% python3 -q
>>> import numpy as np
>>> np.set_printoptions(suppress=True, linewidth=200)
>>> tidy = lambda a: np.round(a, 3) + 0
>>> W0 = np.loadtxt("m.csv", delimiter=",")
>>> W0
array([[0., 0., 2.],
       [0., 0., 3.],
       [2., 3., 0.]])
>>> rank = np.linalg.matrix_rank(W0)
>>> rank
np.int64(2)
>>> null = np.linalg.svd(W0)[2][rank:].T
>>> tidy(null[:, 0] / null[np.abs(null[:, 0]).round(6).argmax(), 0])
array([ 1.   , -0.667,  0.   ])
>>> np.linalg.matrix_rank(W0.T @ W0), np.linalg.matrix_rank(W0 @ W0.T)
(np.int64(2), np.int64(2))
>>> [int(np.linalg.matrix_rank(W0[:i])) for i in range(1, len(W0) + 1)]
[1, 1, 2]
>>> np.linalg.determinant(W0)
Traceback (most recent call last):
  File "<python-input-11>", line 1, in <module>
    np.linalg.determinant(W0)
    ^^^^^^^^^^^^^^^^^^^^^
AttributeError: module 'numpy.linalg' has no attribute 'determinant'
>>> (W0 - W0.T) / 2
array([[0., 0., 0.],
       [0., 0., 0.],
       [0., 0., 0.]])
>>> tidy(np.linalg.det(W0))
np.float64(0.0)
>>> tidy(np.linalg.matrix_power(W0, 2))
array([[ 4.,  6.,  0.],
       [ 6.,  9.,  0.],
       [ 0.,  0., 13.]])
>>> np.allclose(W0 @ W0.T, W0.T @ W0)
True
>>> np.allclose(W0, W0.T)
True
>>> U, s, Vt = np.linalg.svd(W0)
>>> np.argmax(s[:-1] / (s[1:] + 1e-6)) + 1
np.int64(2)
>>> A2 = U[:, :2] @ np.diag(s[:2]) @ Vt[:2]
>>> A2
array([[0., 0., 2.],
       [0., 0., 3.],
       [2., 3., 0.]])
>>> np.abs(W0 - A2).max()
np.float64(0.0)
>>> A2 = W0 / np.linalg.norm(W0, axis=1, keepdims=True)
>>> cov = A2 @ A2.T
>>> np.degrees(np.arccos(np.clip(cov[0, 1], -1, 1)))
np.float64(0.0)
>>> (np.abs(cov) > 0.9).astype(int)
array([[1, 1, 0],
       [1, 1, 0],
       [0, 0, 1]])
>>> tidy(np.linalg.norm(A2, axis=1))
array([1., 1., 1.])
>>> cov
array([[1., 1., 0.],
       [1., 1., 0.],
       [0., 0., 1.]])
